$ python3 -q
>>> import numpy as np
>>> from numpy import linalg as LA
>>> np.set_printoptions(precision=2, suppress=True, linewidth=100)
>>> A = np.load("dump.npy")
>>> A
array([[0, 8, 7],
       [0, 0, 1],
       [0, 0, 0]])
>>> # row 0 dominates
>>> rk = LA.matrix_rank(A)
>>> rk
np.int64(2)
>>> ns = LA.svd(A)[2][rk:].T
>>> ns @ ns.T
array([[1., 0., 0.],
       [0., 0., 0.],
       [0., 0., 0.]])
>>> ns[:, 0] / ns[np.abs(ns[:, 0]).round(6).argmax(), 0]
array([ 1., -0., -0.])
>>> [int(LA.matrix_rank(A[:i])) for i in range(1, len(A) + 1)]
[1, 2, 2]
>>> A @ ns
array([[0.],
       [0.],
       [0.]])
>>> print([int(LA.matrix_rank(A[:, :j + 1])) for j in range(3)])
[0, 1, 2]
>>> np.allclose(A @ ns, 0)
True
>>> ns.shape
(3, 1)
>>> w1 = np.array([[-8, 9, 8], [2, 5, -3], [2, 8, 0]])
>>> c = np.array([-1, -2, -3])
>>> hid = np.maximum(A @ w1 + c, 0)
>>> print((hid > 0).mean(axis=0))
[0.67 0.67 0.  ]
>>> print((hid > 0).astype(int))
[[1 1 0]
 [1 1 0]
 [0 0 0]]
>>> C = np.array([[-3, -1], [3, -3], [-3, 0]])
>>> w1 @ C
array([[ 27, -19],
       [ 18, -17],
       [ 18, -26]])
>>> x0 = np.array([2, 2, 1])
>>> np.sign((A @ x0).round(6))
array([1, 1, 0])
>>> print(A @ np.eye(3)[0])
[0. 0. 0.]
>>> A @ (2 * x0)
array([46,  2,  0])
>>> Q, _ = LA.qr(np.array([[2.1], [0.4], [1.7]]))
>>> data = Q @ Q.T
>>> data
array([[0.59, 0.11, 0.48],
       [0.11, 0.02, 0.09],
       [0.48, 0.09, 0.39]])
>>> # symmetric, so the eigenvalues are real
>>> U, s, Vt = LA.svd(data)
>>> vecs = Vt[:(s > 1e-8).sum()]
>>> rng = np.random.default_rng(3454)
>>> x0 = data[1] + -1 * data[2] + rng.integers(2) * np.eye(3)[2]
>>> x0
array([-0.37, -0.07,  0.7 ])
>>> print(np.diag(vecs.T @ vecs))
[0.59 0.02 0.39]
>>> vecs.T @ vecs
array([[0.59, 0.11, 0.48],
       [0.11, 0.02, 0.09],
       [0.48, 0.09, 0.39]])
>>> LA.matrix_rank(np.vstack([data, x0]))
np.int64(2)
>>> print(LA.matrix_rank(data))
1
>>> np.round(LA.eigvals(data), 2) + 0
array([1., 0., 0.])
>>> np.round(LA.eigvals(data).sum().real, 2)
np.float64(1.0)
>>> np.round(np.poly(data), 2) + 0
array([ 1., -1.,  0.,  0.])
>>> U, s, Vt = LA.svd(data)
>>> s.round(2) + 0
array([1., 0., 0.])
>>> M2 = U[:, :1] @ np.diag(s[:1]) @ Vt[:1]
>>> np.round(LA.norm(data - M2) / LA.norm(data), 2)
np.float64(0.0)
>>> M2
array([[0.59, 0.11, 0.48],
       [0.11, 0.02, 0.09],
       [0.48, 0.09, 0.39]])
>>> W0 = np.loadtxt("x.csv", delimiter=",")
>>> W0
array([[ 1.,  0.,  0.,  0.],
       [-3.,  1.,  0.,  0.],
       [ 4.,  4.,  1.,  0.],
       [ 4.,  2., -5.,  1.]])
>>> # triangular, det is the product of the diagonal
>>> LA.matrix_rank(W0 - W0[0, 0] * np.eye(4))
np.int64(3)
>>> np.sort(LA.eigvals(W0))
array([1., 1., 1., 1.])
>>> W0 @ W0
array([[  1.,   0.,   0.,   0.],
       [ -6.,   1.,   0.,   0.],
       [ -4.,   8.,   1.,   0.],
       [-18., -16., -10.,   1.]])
>>> LA.matrix_power(W0, 3)
array([[  1.,   0.,   0.,   0.],
       [ -9.,   1.,   0.,   0.],
       [-24.,  12.,   1.,   0.],
       [ -6., -54., -15.,   1.]])
>>> np.allclose(W0, W0.T)
False
>>> np.sort(np.abs(LA.eigvals(W0)))
array([1., 1., 1., 1.])
>>> np.round(np.abs(LA.eigvals(W0)).max(), 2)
np.float64(1.0)
>>> M2 = LA.inv(W0)
>>> round(LA.det(W0) * LA.det(M2), 2)
np.float64(1.0)
>>> np.allclose(M2, W0.T)
False
>>> print(np.round(LA.slogdet(W0)[0], 2))
1.0
>>> print(M2)
[[  1.   0.   0.   0.]
 [  3.   1.   0.   0.]
 [-16.  -4.   1.  -0.]
 [-90. -22.   5.   1.]]
>>> M = np.load("layer10.npy")
>>> M
array([[  0.7,   0.4,  -1.4],
       [  0.8,  -0.2,   0.7],
       [  1.3,   0.4,  -0.7],
       [ -0.5,  -0.1,   1.2],
       [  0.5,   1. ,   0.2],
       [  0. ,  -0.3,  -1.6],
       [  1.2,  -0.3,  -0.6],
       [  1.4,  -1.5,   0. ],
       [  0.3,   1.7,   1.5],
       [  0.6,  -0.2,   0.9],
       [  0.6,   0.3,   1. ],
       [  0. ,  -0.6,  -1.1],
       [ -1.9,  -1.8,   0.7],
       [ -1. ,  -0.9,  -1.1],
       [ -0.7,   0.3,   0. ],
       [ -1.8,  -0.9,  -0.3],
       [  0.4,  -0.7,   0.1],
       [ -0.4,  -0.4,  -0.3],
       [ -0.4,   0.6,  -0.3],
       [ -0.8,   0.1,  -0.1],
       [ -2.3,   1.3,   0.1],
       [  0.2,  -1.1,   2. ],
       [ -0.5,   0.9,  -2.1],
       [ -0.4,   0.3,   0.9],
       [  0.1,   0.9,  -0.1],
       [  8. , -16. ,  20. ],
       [  1.1,  -1.1,  -1.6]])
>>> # row 25 is much longer than the rest
>>> x0 = np.array([0, 1, 2])
>>> print(M @ np.eye(3)[2])
[-1.4  0.7 -0.7  1.2  0.2 -1.6 -0.6  0.   1.5  0.9  1.  -1.1  0.7 -1.1  0.  -0.3  0.1 -0.3 -0.3
 -0.1  0.1  2.  -2.1  0.9 -0.1 20.  -1.6]
>>> M * x0
array([[  0. ,   0.4,  -2.8],
       [  0. ,  -0.2,   1.4],
       [  0. ,   0.4,  -1.4],
       [ -0. ,  -0.1,   2.4],
       [  0. ,   1. ,   0.4],
       [  0. ,  -0.3,  -3.2],
       [  0. ,  -0.3,  -1.2],
       [  0. ,  -1.5,   0. ],
       [  0. ,   1.7,   3. ],
       [  0. ,  -0.2,   1.8],
       [  0. ,   0.3,   2. ],
       [  0. ,  -0.6,  -2.2],
       [ -0. ,  -1.8,   1.4],
       [ -0. ,  -0.9,  -2.2],
       [ -0. ,   0.3,   0. ],
       [ -0. ,  -0.9,  -0.6],
       [  0. ,  -0.7,   0.2],
       [ -0. ,  -0.4,  -0.6],
       [ -0. ,   0.6,  -0.6],
       [ -0. ,   0.1,  -0.2],
       [ -0. ,   1.3,   0.2],
       [  0. ,  -1.1,   4. ],
       [ -0. ,   0.9,  -4.2],
       [ -0. ,   0.3,   1.8],
       [  0. ,   0.9,  -0.2],
       [  0. , -16. ,  40. ],
       [  0. ,  -1.1,  -3.2]])
>>> np.sign((M @ x0).round(6))
array([-1.,  1., -1.,  1.,  1., -1., -1., -1.,  1.,  1.,  1., -1., -1., -1.,  1., -1., -1., -1.,
        0., -1.,  1.,  1., -1.,  1.,  1.,  1., -1.])
>>> (M @ x0).argmax()
np.int64(25)
>>> M @ x0
array([-2.4,  1.2, -1. ,  2.3,  1.4, -3.5, -1.5, -1.5,  4.7,  1.6,  2.3, -2.8, -0.4, -3.1,  0.3,
       -1.5, -0.5, -1. ,  0. , -0.1,  1.5,  2.9, -3.3,  2.1,  0.7, 24. , -4.3])
>>> print(np.einsum("ij,j->i", M, x0))
[-2.4  1.2 -1.   2.3  1.4 -3.5 -1.5 -1.5  4.7  1.6  2.3 -2.8 -0.4 -3.1  0.3 -1.5 -0.5 -1.   0.
 -0.1  1.5  2.9 -3.3  2.1  0.7 24.  -4.3]
>>> print(LA.norm(M @ x0) <= LA.norm(M, 2) * LA.norm(x0) + 1e-9)
True
>>> U, s, Vt = LA.svd(M, full_matrices=False)
>>> np.round(U.T @ M @ Vt.T, 2) + 0
array([[27.25,  0.  ,  0.  ],
       [ 0.  ,  5.07,  0.  ],
       [ 0.  ,  0.  ,  4.61]])
>>> s / s[0]
array([1.  , 0.19, 0.17])
>>> (s > 1e-8).sum()
np.int64(3)
>>> U.shape, s.shape, Vt.shape
((27, 3), (3,), (3, 3))
>>> print(s)
[27.25  5.07  4.61]
>>> np.abs(U[:, 0]).round(6).argmax()
np.int64(25)
>>> Xs = (M - M.mean(axis=0)) / M.std(axis=0)
>>> np.argwhere(np.abs(Xs) > 2)
array([[25,  0],
       [25,  1],
       [25,  2]])
>>> c = LA.lstsq(np.delete(Xs, 1, axis=1), Xs[:, 1])[0]
>>> print(np.abs(c).argmax())
1
>>> c
array([-0.19, -0.78])
>>> round(1 - np.var(Xs[:, 1] - np.delete(Xs, 1, axis=1) @ c), 2)
np.float64(0.88)
>>> G = np.cov(M, rowvar=False)
>>> np.median(M, axis=0)
array([ 0.1, -0.2,  0. ])
>>> LA.eigvalsh(G)[::-1]
array([27.59,  0.99,  0.8 ])
>>> print(round(float(np.corrcoef(M[:, 1], M[:, 0])[0, 1]), 2))
-0.82
>>> print(M.std(axis=0))
[1.79 3.12 3.92]
>>> x0 = np.array([-9, 3, -9])
>>> rhs = M @ x0
>>> LA.lstsq(M, rhs)[0]
array([-9.,  3., -9.])
>>> np.round(LA.pinv(M) @ M, 2) + 0
array([[1., 0., 0.],
       [0., 1., 0.],
       [0., 0., 1.]])
>>> LA.solve(M.T @ M, M.T @ rhs)
array([-9.,  3., -9.])
>>> rhs = rhs + 0.02 * rng.normal(size=27)
>>> rhs
array([   7.49,  -14.14,   -4.16,   -6.6 ,   -3.31,   13.5 ,   -6.29,  -17.08,  -11.11,  -14.08,
        -13.48,    8.13,    5.41,   16.25,    7.19,   16.2 ,   -6.58,    5.06,    8.1 ,    8.36,
         23.71,  -23.07,   26.16,   -3.62,    2.73, -300.01,    1.2 ])
>>> c, *_ = LA.lstsq(M, rhs)
>>> round(LA.norm(rhs - M @ c), 2)
np.float64(0.13)
>>> print(c.round())
[-9.  3. -9.]
>>> feats = np.loadtxt("run10.csv", delimiter=",")
>>> feats
array([[1.  , 0.7 , 0.49],
       [0.7 , 1.  , 0.7 ],
       [0.49, 0.7 , 1.  ]])
>>> # equal to its transpose
>>> x0 = np.array([1, 0, 2])
>>> a = np.maximum(feats @ x0, 0)
>>> np.flatnonzero(a > 1e-9)
array([0, 1, 2])
>>> print(np.maximum(feats @ (3 * x0), 0))
[5.94 6.3  7.47]
>>> feats.T @ a
array([4.67, 5.23, 4.93])
>>> np.maximum(feats @ x0, 0) - np.maximum(-feats @ x0, 0)
array([1.98, 2.1 , 2.49])
>>> a
array([1.98, 2.1 , 2.49])
>>> round(float(LA.det(feats)), 2)
0.26
>>> LA.matrix_power(feats, 2)
array([[1.73, 1.74, 1.47],
       [1.74, 1.98, 1.74],
       [1.47, 1.74, 1.73]])
>>> round(np.abs(LA.eigvals(feats)).max(), 2)
np.float64(2.26)
>>> (feats + feats.T) / 2
array([[1.  , 0.7 , 0.49],
       [0.7 , 1.  , 0.7 ],
       [0.49, 0.7 , 1.  ]])
>>> np.allclose(feats, feats.T)
True
